% python3 -q
>>> import numpy as np
>>> np.set_printoptions(precision=1, suppress=True, linewidth=100, legacy="1.25")
>>> def rd(a):
...     return np.round(a, 1) + 0
... 
>>> M = np.load("test4.npy")
>>> M
array([[-1., -3.,  0.,  0.,  0.],
       [-3., -2., -3.,  0.,  0.],
       [ 0., -3.,  1., -3.,  0.],
       [ 0.,  0., -3.,  0., -3.],
       [ 0.,  0.,  0., -3., -2.]])
>>> rng = np.random.default_rng(198)
>>> labels = rng.permutation(5)
>>> other = M[:, labels] * rng.choice([-1, 1], 5)
>>> other
array([[ 0.,  1.,  3.,  0.,  0.],
       [ 0.,  3.,  2., -3.,  0.],
       [-3., -0.,  3.,  1.,  0.],
       [ 0., -0., -0., -3., -3.],
       [-3., -0., -0.,  0., -2.]])
>>> left, _, Vt = np.linalg.svd(M.T @ other)
>>> rd(left @ Vt)
array([[ 0., -1.,  0.,  0.,  0.],
       [ 0.,  0., -1.,  0.,  0.],
       [ 0.,  0.,  0.,  1.,  0.],
       [ 1.,  0.,  0.,  0.,  0.],
       [ 0.,  0.,  0.,  0.,  1.]])
>>> labels
array([3, 0, 1, 2, 4])
>>> F = np.load("arr.npy")
>>> F
array([[ -6.7,  -9.2,  -7.5,  -8.1],
       [ -4.2,   6.2,   6.1,   6.5],
       [ -1.7,   3.6,  -4.4,  -1.2],
       [ -7.4,  -7.9,  -8.9,  -8.9],
       [ -3.8,   5.2,  -4.3,  -1.4],
       [ -1.4,   4.1,  -4.8,  -1.6],
       [ -5.4,   6.8,   4.9,  10.2],
       [ -5. ,   6.6,   4.3,   7.2],
       [ -3.7,   3.5,  -4.6,  -2.9],
       [ -5.5,   5.8,   4.5,   6.4],
       [ -0.8,   3.6,  -4.9,   0.3],
       [ -5.7,   5.7,   5.9,   7.1],
       [ -5.5,   6.7,   4.1,   7.4],
       [ -6.4,  -6.1, -10.1,  -9.5],
       [ -8.3,  -8.4,  -8.8,  -9.4],
       [ -5.9,   6.2,   5.8,   7.7]])
>>> Xs = F - F.mean(axis=0)
>>> evecs = np.linalg.svd(Xs)[2][:3]
>>> other = Xs - Xs @ evecs.T @ evecs
>>> rd(np.linalg.norm(other) / np.linalg.norm(Xs))
0.1
>>> rd((Xs @ evecs.T).std(axis=0))
array([10.4,  3.2,  0.9])
>>> rd(np.cov(Xs @ evecs.T, rowvar=False))
array([[115.8,   0. ,   0. ],
       [  0. ,  11.1,   0. ],
       [  0. ,   0. ,   0.9]])
>>> np.linalg.norm(other, axis=1).round(6).argmax()
1
>>> rd(np.diag(evecs.T @ evecs))
array([0.8, 1. , 0.5, 0.7])
>>> other = F + rng.integers(-2, 3, (16, 3)) @ rng.integers(-2, 3, (3, 4))
>>> rd(other)
array([[ -4.7,  -8.2,  -7.5, -12.1],
       [ -5.2,   9.2,   9.1,   3.5],
       [ -1.7,   8.6,  -1.4,  -3.2],
       [ -3.4,  -8.9, -11.9, -10.9],
       [ -1.8,   3.2,  -7.3,   0.6],
       [ -1.4,   9.1,  -0.8,  -7.6],
       [ -5.4,   3.8,   2.9,  12.2],
       [ -7. ,   6.6,   6.3,   5.2],
       [ -5.7,  -0.5,  -6.6,   3.1],
       [ -6.5,   1.8,   2.5,   9.4],
       [ -2.8,   5.6,  -2.9,   2.3],
       [ -5.7,  -0.3,   1.9,  11.1],
       [ -4.5,  11.7,   7.1,   2.4],
       [ -9.4,  -4.1,  -6.1, -12.5],
       [ -7.3,  -3.4,  -5.8, -14.4],
       [ -6.9,   5.2,   5.8,   8.7]])
>>> rd(np.linalg.svd(other - F, compute_uv=False))
array([21.8,  9.2,  4.6,  0. ])
>>> rd(np.abs(other - F).sum(axis=1))
array([ 7., 10., 10., 10.,  9., 15.,  7.,  6., 14., 10.,  8., 14., 14., 12., 14.,  3.])
>>> other = np.array([[5, -4], [3, 1]])
>>> K = np.block([[np.zeros((2, 2)), other], [other.T, np.zeros((2, 2))]])
>>> K
array([[ 0.,  0.,  5., -4.],
       [ 0.,  0.,  3.,  1.],
       [ 5.,  3.,  0.,  0.],
       [-4.,  1.,  0.,  0.]])
>>> other = K + rng.integers(-2, 3, (4, 2)) @ rng.integers(-2, 3, (2, 4))
>>> other
array([[ 0.,  1.,  5., -5.],
       [-2., -6.,  7.,  7.],
       [ 4.,  2.,  2.,  1.],
       [-2.,  3., -4., -2.]])
>>> np.linalg.matrix_rank(other - K, tol=1e-8)
2
>>> x = np.array([-6, 6, 6, 9])
>>> target = other @ x
>>> target
array([ -9.,  81.,   9., -12.])
>>> rd(np.linalg.solve(other, other[:, 2]))
array([0., 0., 1., 0.])
>>> evals, evecs = np.linalg.eigh(K)
>>> rd(np.abs(evecs[:, -1]))
array([0.7, 0.2, 0.6, 0.4])
>>> rd(evecs.T @ evecs)
array([[1., 0., 0., 0.],
       [0., 1., 0., 0.],
       [0., 0., 1., 0.],
       [0., 0., 0., 1.]])
>>> rd(evals.sum()), np.trace(K)
(0.0, 0.0)
>>> np.unique(evals.round(6) + 0, return_counts=True)[1]
array([1, 1, 1, 1])
>>> rd(evecs @ np.diag(evals) @ evecs.T)
array([[ 0.,  0.,  5., -4.],
       [ 0.,  0.,  3.,  1.],
       [ 5.,  3.,  0.,  0.],
       [-4.,  1.,  0.,  0.]])
>>> rd(np.linalg.eigvalsh(K @ K))
array([ 6.5,  6.5, 44.5, 44.5])
>>> other = np.array([[-1, -2, 3], [-1, -2, 0]])
>>> W2 = np.kron(other, K)
>>> rd(np.linalg.norm(W2, 2)), rd(np.linalg.norm(other, 2) * np.linalg.norm(K, 2))
(26.9, 26.9)
>>> W2
array([[ -0.,  -0.,  -5.,   4.,  -0.,  -0., -10.,   8.,   0.,   0.,  15., -12.],
       [ -0.,  -0.,  -3.,  -1.,  -0.,  -0.,  -6.,  -2.,   0.,   0.,   9.,   3.],
       [ -5.,  -3.,  -0.,  -0., -10.,  -6.,  -0.,  -0.,  15.,   9.,   0.,   0.],
       [  4.,  -1.,  -0.,  -0.,   8.,  -2.,  -0.,  -0., -12.,   3.,   0.,   0.],
       [ -0.,  -0.,  -5.,   4.,  -0.,  -0., -10.,   8.,   0.,   0.,   0.,  -0.],
       [ -0.,  -0.,  -3.,  -1.,  -0.,  -0.,  -6.,  -2.,   0.,   0.,   0.,   0.],
       [ -5.,  -3.,  -0.,  -0., -10.,  -6.,  -0.,  -0.,   0.,   0.,   0.,   0.],
       [  4.,  -1.,  -0.,  -0.,   8.,  -2.,  -0.,  -0.,  -0.,   0.,   0.,   0.]])
>>> np.linalg.matrix_rank(W2)
8
